% ipython --no-banner

In [1]: import numpy as np

In [2]: from numpy import linalg as LA

In [3]: np.set_printoptions(suppress=True, linewidth=200)

In [4]: tidy = lambda a: np.round(a, 2) + 0

In [5]: E = np.array([[0, 2, 0], [2, 0, 0], [0, 0, 0]])

In [6]: tidy(LA.svd(E, compute_uv=False))
Out[6]: array([2., 2., 0.])

In [7]: tidy(LA.pinv(E))
Out[7]: 
array([[0. , 0.5, 0. ],
       [0.5, 0. , 0. ],
       [0. , 0. , 0. ]])

In [8]: E[:, 2] @ E[:, 0]
Out[8]: np.int64(0)

In [9]: tidy(np.sort(LA.eigvals(E).real))
Out[9]: array([-2.,  0.,  2.])

In [10]: (E != 0).astype(int)
Out[10]: 
array([[0, 1, 0],
       [1, 0, 0],
       [0, 0, 0]])

In [11]: tidy(LA.det(E))
Out[11]: np.float64(0.0)

In [12]: np.flatnonzero(LA.matrix_power((E != 0) + (E.T != 0) + np.eye(3), 3)[0])
Out[12]: array([0, 1])

In [13]: (LA.matrix_power((E != 0) + (E.T != 0) + np.eye(3), 3) > 0).astype(int)
Out[13]: 
array([[1, 1, 0],
       [1, 1, 0],
       [0, 0, 1]])

In [14]: tidy(LA.norm(E, axis=0))
Out[14]: array([2., 2., 0.])

In [15]: tidy(LA.norm(E[0], 1)), tidy(LA.norm(E[0], np.inf))
Out[15]: (np.float64(2.0), np.float64(2.0))

In [16]: tidy(LA.norm(E[0] - E[1]))
Out[16]: np.float64(2.83)

In [17]: E[0] @ E[1]
Out[17]: np.int64(0)

In [18]: tidy(LA.eigvals(E).sum().real)
Out[18]: np.float64(0.0)

In [19]: tidy(LA.det(E[::-1]))
Out[19]: np.float64(0.0)

In [20]: tidy(np.poly(E))
Out[20]: array([ 1.,  0., -4.,  0.])

In [21]: np.einsum("ii->", E)
Out[21]: np.int64(0)

In [22]: tidy(LA.det(2 * E)), tidy(LA.det(E))
Out[22]: (np.float64(0.0), np.float64(0.0))

In [23]: data = np.load("a.npy")

In [24]: data
Out[24]: 
array([[ 0,  0,  0, -7],
       [ 4,  0,  0,  0],
       [ 0,  7,  0,  0],
       [ 0,  0,  5,  0]])

In [25]: tidy(LA.eigvals(data).sum().real)
Out[25]: np.float64(0.0)

In [26]: np.kron(np.eye(2, dtype=int), data)
Out[26]: 
array([[ 0,  0,  0, -7,  0,  0,  0,  0],
       [ 4,  0,  0,  0,  0,  0,  0,  0],
       [ 0,  7,  0,  0,  0,  0,  0,  0],
       [ 0,  0,  5,  0,  0,  0,  0,  0],
       [ 0,  0,  0,  0,  0,  0,  0, -7],
       [ 0,  0,  0,  0,  4,  0,  0,  0],
       [ 0,  0,  0,  0,  0,  7,  0,  0],
       [ 0,  0,  0,  0,  0,  0,  5,  0]])

In [27]: tidy(LA.det(data.T))
Out[27]: np.float64(980.0)

In [28]: tidy(LA.eigvals(data))
Out[28]: array([-3.96+3.96j, -3.96-3.96j,  3.96+3.96j,  3.96-3.96j])

In [29]: tidy(np.poly(data))
Out[29]: array([  1.,   0.,   0.,   0., 980.])

In [30]: tidy(LA.det(data[::-1]))
Out[30]: np.float64(980.0)

In [31]: np.allclose(data, data.T)
Out[31]: False

In [32]: LA.matrix_power(data, 2)
Out[32]: 
array([[  0,   0, -35,   0],
       [  0,   0,   0, -28],
       [ 28,   0,   0,   0],
       [  0,  35,   0,   0]])

In [33]: tidy(np.sort(np.abs(LA.eigvals(data))))
Out[33]: array([5.6, 5.6, 5.6, 5.6])

In [34]: data @ data
Out[34]: 
array([[  0,   0, -35,   0],
       [  0,   0,   0, -28],
       [ 28,   0,   0,   0],
       [  0,  35,   0,   0]])

In [35]: tidy(LA.det(data))
Out[35]: np.float64(980.0)

In [36]: M2 = data / np.sqrt((data ** 2).mean(axis=1, keepdims=True))

In [37]: LA.matrix_rank(data - data.mean(axis=1, keepdims=True))
Out[37]: np.int64(3)

In [38]: M2[3]
Out[38]: array([0., 0., 2., 0.])

In [39]: A = np.load("dump.npy")

In [40]: tidy(A)
Out[40]: 
array([[0.5 , 0.25, 0.  , 0.  , 0.  , 0.25],
       [0.25, 0.25, 0.  , 0.  , 0.25, 0.25],
       [0.  , 0.  , 1.  , 0.  , 0.  , 0.  ],
       [0.  , 0.33, 0.  , 0.33, 0.33, 0.  ],
       [0.  , 0.  , 0.5 , 0.  , 0.5 , 0.  ],
       [0.33, 0.  , 0.  , 0.  , 0.  , 0.67]])

In [41]: # a transition matrix

In [42]: cov = A.T @ A

In [43]: (A @ A.T).shape
Out[43]: (6, 6)

In [44]: LA.matrix_rank(cov)
Out[44]: np.int64(6)

In [45]: tidy(np.sort(np.abs(LA.eigvals(A)))[::-1])
Out[45]: array([1.  , 0.96, 0.5 , 0.33, 0.31, 0.14])

In [46]: p = np.eye(6)[1]

In [47]: for _ in range(4):
    ...:     p = p @ A
    ...:     print(p.round(2))
    ...: 
[0.25 0.25 0.   0.   0.25 0.25]
[0.27 0.12 0.12 0.   0.19 0.29]
[0.26 0.1  0.22 0.   0.12 0.29]
[0.25 0.09 0.28 0.   0.09 0.29]

In [48]: W0 = np.loadtxt("case0.csv", delimiter=",")

In [49]: W0
Out[49]: 
array([[0., 1., 1., 1.],
       [1., 0., 1., 1.],
       [1., 1., 0., 1.],
       [1., 1., 1., 0.]])

In [50]: # equal to its transpose

In [51]: r0 = np.array([2, -1, -4, 3])

In [52]: M2 = W0 + np.outer(r0, np.eye(4)[2])

In [53]: M2
Out[53]: 
array([[ 0.,  1.,  3.,  1.],
       [ 1.,  0.,  0.,  1.],
       [ 1.,  1., -4.,  1.],
       [ 1.,  1.,  4.,  0.]])

In [54]: LA.matrix_rank(M2 - W0)
Out[54]: np.int64(1)

In [55]: tidy(LA.norm(data, axis=0))
Out[55]: array([4., 7., 5., 7.])

In [56]: tidy(LA.svd(data, compute_uv=False))
Out[56]: array([7., 7., 5., 4.])

In [57]: x0 = np.array([4, -4, -3, -3])

In [58]: rhs = W0 @ x0

In [59]: beta, lr = np.zeros(4), 1 / LA.norm(W0, 2) ** 2

In [60]: for i in range(12):
    ...:     beta -= lr * W0.T @ (W0 @ beta - rhs)
    ...:     if i % 2 == 0: print(i, round(LA.norm(W0 @ beta - rhs), 2))
    ...: 
0 5.69
2 4.5
4 3.55
6 2.81
8 2.22
10 1.75

In [61]: tidy(beta)
Out[61]: array([ 2.66, -3.39, -2.64, -2.64])

In [62]: W0 @ (-1.0) ** np.arange(4)
Out[62]: array([-1.,  1., -1.,  1.])

In [63]: W0 @ np.ones(4)
Out[63]: array([3., 3., 3., 3.])

In [64]: np.sort(np.abs(np.fft.fft(W0[0]))), tidy(np.sort(LA.svd(W0, compute_uv=False)))
Out[64]: (array([1., 1., 1., 3.]), array([1., 1., 1., 3.]))

In [65]: (W0 @ W0)[0]
Out[65]: array([3., 2., 2., 2.])

In [66]: M2 = np.array([[-1, 2, -2, 1, 0, 2, -2], [-1, -2, 0, -1, -2, -2, -1]])

In [67]: mat = M2.T @ M2

In [68]: mat
Out[68]: 
array([[ 2,  0,  2,  0,  2,  0,  3],
       [ 0,  8, -4,  4,  4,  8, -2],
       [ 2, -4,  4, -2,  0, -4,  4],
       [ 0,  4, -2,  2,  2,  4, -1],
       [ 2,  4,  0,  2,  4,  4,  2],
       [ 0,  8, -4,  4,  4,  8, -2],
       [ 3, -2,  4, -1,  2, -2,  5]])

In [69]: evals, vecs = LA.eigh(mat)

In [70]: x0 = np.array([2, 1, 2, 2, 0, 0, 0])

In [71]: tidy(LA.eigvalsh(mat[1:, 1:]))
Out[71]: array([ 0.  ,  0.  ,  0.  ,  0.  ,  8.34, 22.66])

In [72]: tidy(vecs * np.maximum(evals, 0) @ vecs.T)
Out[72]: 
array([[ 2.,  0.,  2.,  0.,  2.,  0.,  3.],
       [ 0.,  8., -4.,  4.,  4.,  8., -2.],
       [ 2., -4.,  4., -2.,  0., -4.,  4.],
       [ 0.,  4., -2.,  2.,  2.,  4., -1.],
       [ 2.,  4.,  0.,  2.,  4.,  4.,  2.],
       [ 0.,  8., -4.,  4.,  4.,  8., -2.],
       [ 3., -2.,  4., -1.,  2., -2.,  5.]])

In [73]: LA.cond(mat) > 100
Out[73]: np.True_

In [74]: np.argsort(-LA.norm(mat, axis=0).round(6), kind="stable")[:3]
Out[74]: array([1, 5, 2])

In [75]: tidy(LA.norm(mat, 2) / LA.norm(mat))
Out[75]: np.float64(0.91)

In [76]: LA.matrix_rank(mat, rtol=0.1)
Out[76]: np.int64(2)

In [77]: U, sv, Vh = LA.svd(mat)

In [78]: tidy(sv)
Out[78]: array([22.68, 10.32,  0.  ,  0.  ,  0.  ,  0.  ,  0.  ])

In [79]: M2 = U[:, :2] @ np.diag(sv[:2]) @ Vh[:2]

In [80]: LA.matrix_rank(M2)
Out[80]: np.int64(2)

In [81]: tidy(M2)
Out[81]: 
array([[ 2.,  0.,  2.,  0.,  2.,  0.,  3.],
       [ 0.,  8., -4.,  4.,  4.,  8., -2.],
       [ 2., -4.,  4., -2.,  0., -4.,  4.],
       [ 0.,  4., -2.,  2.,  2.,  4., -1.],
       [ 2.,  4.,  0.,  2.,  4.,  4.,  2.],
       [ 0.,  8., -4.,  4.,  4.,  8., -2.],
       [ 3., -2.,  4., -1.,  2., -2.,  5.]])

In [82]: F = np.load("x.npy")

In [83]: F
Out[83]: 
array([[-0.83, -0.94, -0.92,  0.05, -1.  ],
       [-0.51, -0.98, -0.98, -0.88, -0.78],
       [-0.86,  0.02, -0.99, -0.05, -0.99],
       [ 0.45,  0.93,  0.96,  0.76,  0.73],
       [-0.62,  0.98,  0.82,  0.98, -0.99],
       [ 0.32, -1.  ,  0.47, -0.82,  0.29],
       [ 0.52, -0.64, -0.24, -0.79,  0.96],
       [ 0.57, -0.67, -0.87, -0.95,  0.99],
       [ 0.32, -0.1 ,  0.42, -0.17,  0.7 ],
       [-0.7 , -0.2 , -0.95, -0.08, -0.96],
       [ 0.25, -1.  , -0.98, -0.99,  0.88],
       [-0.63,  0.89,  0.62,  0.94, -0.99],
       [ 0.59, -0.47, -0.41, -0.85,  0.98],
       [-0.91,  1.  ,  0.99,  1.  , -1.  ],
       [ 0.01, -1.  , -0.97, -0.98,  0.54],
       [ 0.23, -0.4 ,  0.75,  0.18,  0.23],
       [-0.68,  1.  ,  0.81,  0.99, -0.99],
       [ 0.07, -0.68, -0.39, -0.51,  0.3 ],
       [-0.2 , -0.82, -0.99, -0.92,  0.36],
       [ 0.66, -0.97, -0.6 , -0.96,  0.99],
       [-0.98, -0.99, -1.  ,  0.06, -1.  ],
       [ 0.61, -0.5 ,  0.88, -0.22,  0.92],
       [-0.97, -0.5 , -0.28,  0.98, -1.  ],
       [ 0.15,  0.91, -0.4 , -0.02,  0.72],
       [-0.07, -0.97, -0.5 , -0.67, -0.25],
       [ 0.79, -0.73,  0.62, -0.82,  1.  ],
       [ 0.06,  0.65,  0.12,  0.21,  0.24],
       [ 0.65, -0.81,  0.89, -0.41,  0.94],
       [-0.41, -0.79, -0.13,  0.16, -0.91],
       [-0.31,  0.78,  0.97,  0.96, -0.96],
       [-0.42, -0.85,  0.09,  0.25, -0.94]])

In [84]: dist = LA.norm(F[:, None] - F[None], axis=-1)

In [85]: LA.matrix_rank(dist ** 2)
Out[85]: np.int64(7)

In [86]: tidy(dist[:5, :5])
Out[86]: 
array([[0.  , 1.01, 0.97, 3.49, 2.76],
       [1.01, 0.  , 1.36, 3.65, 3.26],
       [0.97, 1.36, 0.  , 3.16, 2.31],
       [3.49, 3.65, 3.16, 0.  , 2.04],
       [2.76, 3.26, 2.31, 2.04, 0.  ]])

In [87]: dist.shape
Out[87]: (31, 31)
